In [1]: import numpy as np

In [2]: import numpy.linalg as la

In [3]: np.set_printoptions(precision=2, suppress=True, linewidth=200)

In [4]: mat = np.loadtxt("data.csv", delimiter=",")

In [5]: mat
Out[5]: 
array([[-3.24,  0.86,  3.42,  2.78,  1.55,  0.64, -0.29, -2.05,  1.46, -0.53, -2.29,  0.39],
       [ 0.86,  1.23,  1.59, -1.19, -3.17,  0.64, -1.74, -2.62, -1.93,  0.11, -2.59, -1.27],
       [ 3.42,  1.59,  3.63,  0.09,  2.31, -0.46, -0.3 , -1.19, -2.41, -0.78,  0.71,  3.46],
       [ 2.78, -1.19,  0.09, -1.17, -0.17, -1.82, -0.23,  0.53,  1.74,  0.92, -3.07, -0.41],
       [ 1.55, -3.17,  2.31, -0.17,  3.23, -0.56, -1.45,  0.19, -0.28, -1.29,  2.82, -1.41],
       [ 0.64,  0.64, -0.46, -1.82, -0.56,  0.59, -1.06, -1.6 ,  0.19,  3.47,  1.3 , -0.99],
       [-0.29, -1.74, -0.3 , -0.23, -1.45, -1.06,  1.26, -1.15,  4.02,  0.33, -0.4 ,  2.37],
       [-2.05, -2.62, -1.19,  0.53,  0.19, -1.6 , -1.15,  4.61, -0.65, -0.16,  0.14,  1.63],
       [ 1.46, -1.93, -2.41,  1.74, -0.28,  0.19,  4.02, -0.65,  0.64, -1.16, -1.01, -0.36],
       [-0.53,  0.11, -0.78,  0.92, -1.29,  3.47,  0.33, -0.16, -1.16,  1.07,  3.66, -0.72],
       [-2.29, -2.59,  0.71, -3.07,  2.82,  1.3 , -0.4 ,  0.14, -1.01,  3.66,  0.73,  0.33],
       [ 0.39, -1.27,  3.46, -0.41, -1.41, -0.99,  2.37,  1.63, -0.36, -0.72,  0.33,  3.43]])

In [6]: # symmetric

In [7]: round(la.eigvalsh(mat).min(), 2)
Out[7]: np.float64(-7.01)

In [8]: other = mat / la.norm(mat, axis=1, keepdims=True)

In [9]: G = other @ other.T

In [10]: np.argwhere(np.triu(np.abs(G) > 0.95, 1))
Out[10]: array([], shape=(0, 2), dtype=int64)

In [11]: (G - 2 * np.eye(12)).round(6).argmax(axis=1)
Out[11]: array([ 6,  5, 11,  6,  2, 10,  3, 11,  6,  5,  5,  2])

In [12]: ev, evecs = la.eigh(mat)

In [13]: x0 = np.array([-1, -7, 4, 9, -8, -1, -4, -7, 7, -2, -3, -7])

In [14]: round(x0 @ mat @ x0 / (x0 @ x0), 2), round(ev[0], 2), round(float(ev[-1]), 2)
Out[14]: (np.float64(-0.02), np.float64(-7.01), 9.01)

In [15]: round(float(x0 @ mat @ x0), 2)
Out[15]: -8.86

In [16]: la.eigvalsh(mat[1:, 1:])
Out[16]: array([-7.  , -4.03, -4.  , -2.01, -1.29,  0.56,  5.19,  6.01,  7.83,  9.  ,  9.01])

In [17]: K = np.array([[1, -3, -1, -2, 0, 1, -2, 1, -1, 3, -1, 3, -3, -1, 3],
    ...:     [-3, -3, 0, 0, -1, -2, -3, 2, 1, -3, 2, -2, 0, 2, 1],
    ...:     [1, -2, 1, 1, -3, 2, -3, 3, 0, 1, 3, 0, 2, 1, -2],
    ...:     [3, 2, 2, -1, -1, 3, -3, 2, 3, -1, 2, -1, 1, -1, 0],
    ...:     [3, 3, 0, -1, 1, 2, -3, 0, 1, -3, 3, -3, -2, -3, -1]])

In [18]: K[-1] = K[0] + -2 * K[1]

In [19]: K
Out[19]: 
array([[ 1, -3, -1, -2,  0,  1, -2,  1, -1,  3, -1,  3, -3, -1,  3],
       [-3, -3,  0,  0, -1, -2, -3,  2,  1, -3,  2, -2,  0,  2,  1],
       [ 1, -2,  1,  1, -3,  2, -3,  3,  0,  1,  3,  0,  2,  1, -2],
       [ 3,  2,  2, -1, -1,  3, -3,  2,  3, -1,  2, -1,  1, -1,  0],
       [ 7,  3, -1, -2,  2,  5,  4, -3, -3,  9, -5,  7, -3, -5,  1]])

In [20]: # rows and columns are dependent

In [21]: other = K / np.sqrt((K ** 2).mean(axis=1, keepdims=True))

In [22]: la.norm(other, axis=1)
Out[22]: array([3.87, 3.87, 3.87, 3.87, 3.87])

In [23]: M = np.loadtxt("sample19.csv", delimiter=",")

In [24]: M
Out[24]: 
array([[3., 0., 2., 0., 0., 0., 0., 0., 2., 2., 0.],
       [0., 3., 0., 0., 2., 2., 2., 0., 0., 0., 0.],
       [2., 0., 3., 0., 0., 0., 0., 0., 2., 2., 0.],
       [0., 0., 0., 3., 0., 0., 0., 2., 0., 0., 2.],
       [0., 2., 0., 0., 3., 2., 2., 0., 0., 0., 0.],
       [0., 2., 0., 0., 2., 3., 2., 0., 0., 0., 0.],
       [0., 2., 0., 0., 2., 2., 3., 0., 0., 0., 0.],
       [0., 0., 0., 2., 0., 0., 0., 3., 0., 0., 2.],
       [2., 0., 2., 0., 0., 0., 0., 0., 3., 2., 0.],
       [2., 0., 2., 0., 0., 0., 0., 0., 2., 3., 0.],
       [0., 0., 0., 2., 0., 0., 0., 2., 0., 0., 3.]])

In [25]: # 3 blocks once reordered

In [26]: other = M / la.norm(M, axis=1, keepdims=True)

In [27]: G = other @ other.T

In [28]: np.degrees(np.arccos(np.clip(G[5, 8], -1, 1)))
Out[28]: np.float64(90.0)

In [29]: q, evecs = la.qr(M[:, :2])[0], la.qr(M[:, 2:])[0]

In [30]: sigma = la.svd(q.T @ evecs, compute_uv=False)

In [31]: np.degrees(np.arccos(sigma.clip(0, 1)))
Out[31]: array([14.56, 14.56])

In [32]: (sigma > 0.9).sum()
Out[32]: np.int64(2)

In [33]: round(la.norm(q @ q.T - evecs @ evecs.T, 2), 2)
Out[33]: np.float64(1.0)

In [34]: Lm = la.cholesky(M)

In [35]: M / np.sqrt(np.outer(np.diag(M), np.diag(M)))
Out[35]: 
array([[1.  , 0.  , 0.67, 0.  , 0.  , 0.  , 0.  , 0.  , 0.67, 0.67, 0.  ],
       [0.  , 1.  , 0.  , 0.  , 0.67, 0.67, 0.67, 0.  , 0.  , 0.  , 0.  ],
       [0.67, 0.  , 1.  , 0.  , 0.  , 0.  , 0.  , 0.  , 0.67, 0.67, 0.  ],
       [0.  , 0.  , 0.  , 1.  , 0.  , 0.  , 0.  , 0.67, 0.  , 0.  , 0.67],
       [0.  , 0.67, 0.  , 0.  , 1.  , 0.67, 0.67, 0.  , 0.  , 0.  , 0.  ],
       [0.  , 0.67, 0.  , 0.  , 0.67, 1.  , 0.67, 0.  , 0.  , 0.  , 0.  ],
       [0.  , 0.67, 0.  , 0.  , 0.67, 0.67, 1.  , 0.  , 0.  , 0.  , 0.  ],
       [0.  , 0.  , 0.  , 0.67, 0.  , 0.  , 0.  , 1.  , 0.  , 0.  , 0.67],
       [0.67, 0.  , 0.67, 0.  , 0.  , 0.  , 0.  , 0.  , 1.  , 0.67, 0.  ],
       [0.67, 0.  , 0.67, 0.  , 0.  , 0.  , 0.  , 0.  , 0.67, 1.  , 0.  ],
       [0.  , 0.  , 0.  , 0.67, 0.  , 0.  , 0.  , 0.67, 0.  , 0.  , 1.  ]])

In [36]: Lm @ Lm.T
Out[36]: 
array([[3., 0., 2., 0., 0., 0., 0., 0., 2., 2., 0.],
       [0., 3., 0., 0., 2., 2., 2., 0., 0., 0., 0.],
       [2., 0., 3., 0., 0., 0., 0., 0., 2., 2., 0.],
       [0., 0., 0., 3., 0., 0., 0., 2., 0., 0., 2.],
       [0., 2., 0., 0., 3., 2., 2., 0., 0., 0., 0.],
       [0., 2., 0., 0., 2., 3., 2., 0., 0., 0., 0.],
       [0., 2., 0., 0., 2., 2., 3., 0., 0., 0., 0.],
       [0., 0., 0., 2., 0., 0., 0., 3., 0., 0., 2.],
       [2., 0., 2., 0., 0., 0., 0., 0., 3., 2., 0.],
       [2., 0., 2., 0., 0., 0., 0., 0., 2., 3., 0.],
       [0., 0., 0., 2., 0., 0., 0., 2., 0., 0., 3.]])

In [37]: arr = np.load("mat.npy")

In [38]: arr
Out[38]: 
array([[0, 0, 3, 0, 3, 0],
       [0, 0, 2, 0, 1, 0],
       [0, 4, 1, 0, 5, 0],
       [0, 0, 0, 0, 1, 0],
       [0, 0, 0, 0, 0, 1],
       [0, 0, 2, 0, 1, 0],
       [0, 0, 4, 0, 5, 0],
       [0, 4, 3, 1, 7, 0],
       [0, 0, 5, 1, 7, 0],
       [0, 0, 0, 0, 0, 0],
       [0, 0, 5, 0, 5, 0],
       [0, 0, 1, 0, 1, 0],
       [0, 2, 4, 1, 7, 0],
       [0, 0, 0, 0, 1, 0],
       [0, 0, 2, 0, 3, 0],
       [0, 4, 1, 0, 5, 0],
       [0, 0, 3, 0, 5, 0],
       [0, 0, 4, 0, 3, 0],
       [0, 0, 3, 0, 1, 1],
       [0, 0, 0, 0, 1, 0],
       [0, 4, 1, 0, 5, 0],
       [0, 0, 1, 0, 3, 0],
       [0, 0, 4, 0, 5, 0],
       [0, 0, 3, 0, 3, 0],
       [0, 0, 0, 0, 1, 0],
       [0, 0, 5, 0, 5, 0],
       [0, 0, 0, 0, 0, 1],
       [0, 0, 2, 0, 1, 0],
       [0, 0, 1, 0, 0, 2],
       [0, 0, 4, 0, 3, 0],
       [0, 0, 3, 0, 3, 0],
       [0, 0, 2, 0, 0, 3],
       [0, 0, 1, 0, 1, 0],
       [0, 0, 3, 0, 1, 1]])

In [39]: rank = la.matrix_rank(arr)

In [40]: rank
Out[40]: np.int64(5)

In [41]: N = la.svd(arr)[2][rank:].T

In [42]: np.allclose(arr @ N, 0)
Out[42]: True

In [43]: [int(la.matrix_rank(arr[:i])) for i in range(1, len(arr) + 1)]
Out[43]: 
[1,
 2,
 3,
 3,
 4,
 4,
 4,
 5,
 5,
 5,
 5,
 5,
 5,
 5,
 5,
 5,
 5,
 5,
 5,
 5,
 5,
 5,
 5,
 5,
 5,
 5,
 5,
 5,
 5,
 5,
 5,
 5,
 5,
 5]

In [44]: Uu, sigma, Vt = la.svd(arr)

In [45]: evecs = Vt[:(sigma > 1e-8).sum()]

In [46]: rng = np.random.default_rng(719)

In [47]: x0 = arr[16] + 5 * arr[27] + rng.integers(2) * np.eye(6)[5]

In [48]: x0
Out[48]: array([ 0.,  0., 13.,  0., 10.,  1.])

In [49]: la.matrix_rank(np.vstack([arr, x0]))
Out[49]: np.int64(5)

In [50]: round(float(la.norm(x0 - evecs.T @ evecs @ x0)), 2)
Out[50]: 0.0

In [51]: E = np.loadtxt("arr.csv", delimiter=",")

In [52]: E
Out[52]: 
array([[ -5.,   0.,  -5.,  -1.,  -1.,   5.,   1.,   2.,   1.,  -1.,   5.,   2.,   4.,  -2.],
       [ -6.,   3.,   4.,  -1.,   3.,  -3.,  12.,  -4.,   7., -10.,   7.,   0.,  13.,  16.],
       [ -7.,  -5.,  -7.,   3.,   9.,  -1.,  -3.,   8.,  -1.,   1.,  -4.,   2.,   0.,  -4.],
       [ -7.,  -6.,   1.,   6.,   8.,  -8.,  -7.,  10.,   2.,   4.,  -2.,   5.,  -6.,  -3.],
       [-16.,  -1.,   9.,   2.,   7.,  -4.,   5.,   3.,  13.,  -6.,   7.,   0.,   0.,   0.],
       [  0.,  -8.,  -2.,   3.,  12.,  -6.,  -8.,   7.,   6.,  -6.,   0.,   5.,  13.,   7.],
       [ -2.,   0.,   0.,   1.,   4.,  -1.,   0.,   0.,   2.,  -5.,   2.,   3.,   5.,   5.],
       [  3.,  -6.,  -1.,  -5.,  -1.,   4.,  -2.,   3.,  -2.,  -4.,  -9.,  -2.,   2.,   2.],
       [ -7.,  -5.,   5.,   5.,   3.,  -4.,  -6.,   8.,  10.,   1.,   8.,   2.,   9.,   5.],
       [  0.,   0.,   0.,   0.,   0.,   0.,   0.,   0.,   0.,   0.,   0.,   0.,   0.,   0.],
       [  0., -11.,   0.,  -8.,   7.,  -5.,   4.,   8.,  13., -15.,   1.,   6.,  20.,  14.],
       [-11.,  -3.,   1.,   0.,   8.,   1.,   8.,   3.,  12., -10.,  12.,  -1.,  17.,   7.],
       [ -9.,   6., -11.,  -1.,  -1.,  -1.,   1.,   7.,  -1.,   5.,   7.,  10.,   8.,  -2.],
       [-13.,   3.,  -3.,  -6.,   0.,   0.,   9.,   1.,   3.,   1.,   5.,  -2.,   5.,  -1.],
       [-11., -13.,  -2.,   1.,   6.,   3.,  -4.,  16.,  12.,  -8.,  -2.,   7.,   4.,  -1.],
       [-12., -10.,   5.,  -2.,  14., -11.,  -3.,  10.,  16.,  -6.,   6.,   5.,   2.,  -7.],
       [ -3.,   6.,  -2.,  -1.,  -3.,  -2.,   5.,  -4.,  -6.,  -2.,   1.,  -7.,  11.,  11.],
       [ -4.,  -1.,   4.,  -2.,   1.,  -1.,   2.,   1.,   7.,   0.,   5.,  -5.,   8.,   1.],
       [-10.,   0.,   1.,   7.,  12.,  -8.,   8.,  10.,   9.,  -1.,  -1.,   4.,  -4.,  -6.],
       [ -5.,  -6.,   6.,   1.,   6.,  -4.,   2.,   1.,   7.,  -7.,   3.,   0.,  -4.,  -2.],
       [ -5.,  -9.,   4.,  -3.,   3.,   2.,  -3.,   6.,  10., -13.,   0.,   5.,   6.,   5.],
       [-16.,   3.,   6.,   5.,   7.,  -2.,   2.,   3.,  12.,  -7.,   8.,   3.,   4.,  -1.],
       [ -6., -18.,   3.,  -1.,  11.,  -6.,  -8.,  18.,  16.,  -7.,  -5.,   5.,   5.,  -2.],
       [ -7.,  -8.,   2.,  -8.,   8., -10.,  -4.,   4.,  13.,  -9.,   9.,   7.,  11.,   1.],
       [ -5.,  -2.,  -2.,  -4.,   2., -11.,   2.,  11.,   9.,   6.,   7.,   8.,   8.,   1.],
       [  0.,  -1.,  -3.,  -5.,  -2.,  -7.,  -1.,   6.,   5.,   4.,   8.,   7.,  12.,   5.],
       [  1.,  -4.,  -2.,  -4.,   1.,  -2.,   5.,   5.,   2.,  -9.,  -1.,   7.,  14.,  18.],
       [ -2.,   3.,   1.,   2.,   0.,  -2.,  10.,  -1.,  -1.,  -5.,   4.,  -5.,   3.,   4.],
       [-13.,  12.,   1.,   6.,   1.,   0.,  10.,   1.,   4.,  -5.,   9.,  -2.,  11.,   5.],
       [  2.,  -8.,  -2.,   2.,   8.,  -5.,  -8.,   7.,   4.,  -1.,  -2.,   2.,   8.,   2.],
       [ -3.,   1.,   5.,   1.,   3.,   0.,   8.,  -5.,  -1.,  -3.,  -1.,  -9.,   0.,   4.],
       [  2.,  -3.,  -2.,   5.,   4.,  -1.,  -5.,   3.,  -1.,  -1.,  -4.,   2.,   3.,   5.],
       [  0.,   2.,  -3.,   5.,   0.,  -1.,   0.,   2.,  -4.,  -2.,   0.,  -2.,   6.,   6.],
       [-10.,   3.,  -8.,  10.,   7.,   0.,   6.,   9.,   2.,  -6.,   5.,   3.,  10.,   2.],
       [ -6.,   3.,  -1.,   8.,   7.,  -1.,  -2.,   3.,  -1.,   1.,  -5.,  -2.,   3.,   1.],
       [  3.,  -8.,  -5.,  -4.,   5.,  -1.,  -5.,   5.,   0., -11.,  -9.,   6.,  15.,  16.],
       [ -6.,   3.,  -1.,  -1.,   2.,  -5.,   6.,   2.,  -4.,   2.,  -1.,  -6.,  -4.,  -6.],
       [ -1.,  -8.,  -7.,   1.,   0.,   9.,  -4.,  10.,   3.,  -7.,  -4.,   5.,  12.,   8.],
       [ -4.,  -3.,   6.,   1.,   2.,   5.,  10.,   2.,   9., -14.,   0.,  -2.,  13.,  17.],
       [ -8., -10.,   4.,   4.,   7.,  -4.,   5.,  13.,  10., -12.,  -3.,   0.,   3.,   5.],
       [ -7.,   0.,  -2.,  -7.,   2., -11.,   7.,   7.,   7.,   0.,   7.,   0.,   9.,  -2.],
       [  1.,  -1.,  -1.,  -2.,   2.,  -1.,  -2.,  -2.,  -5.,   1.,  -4.,  -3.,  -3.,  -3.],
       [  0.,   0.,   0.,   0.,   0.,   0.,   0.,   0.,   0.,   0.,   0.,   0.,   0.,   0.],
       [ -2.,  -1.,   4.,  -2.,  -6.,   8.,   5.,   2.,   5.,  -5.,  -2.,  -4.,   8.,   9.],
       [ -6.,   2.,  -7.,   1.,   1.,   3.,  -1.,   3.,  -3.,   0.,   7.,   6.,   8.,   4.],
       [ -8.,  -5.,  -2.,   2.,   5.,  -5.,   0.,  22.,  14.,   3.,   0.,  10.,   8.,  -3.]])

In [53]: G = np.cov(E, rowvar=False)

In [54]: np.argwhere(np.triu(np.abs(np.corrcoef(E.T)) > 0.8, 1))
Out[54]: array([], shape=(0, 2), dtype=int64)

In [55]: np.round(np.corrcoef(E[:, 12], E[:, 4])[0, 1], 2)
Out[55]: np.float64(-0.13)

In [56]: np.argsort(-E.std(axis=0).round(6), kind="stable")
Out[56]: array([13,  8, 12,  1,  7,  6,  9, 10,  0,  5, 11,  4,  2,  3])

In [57]: G.shape
Out[57]: (14, 14)
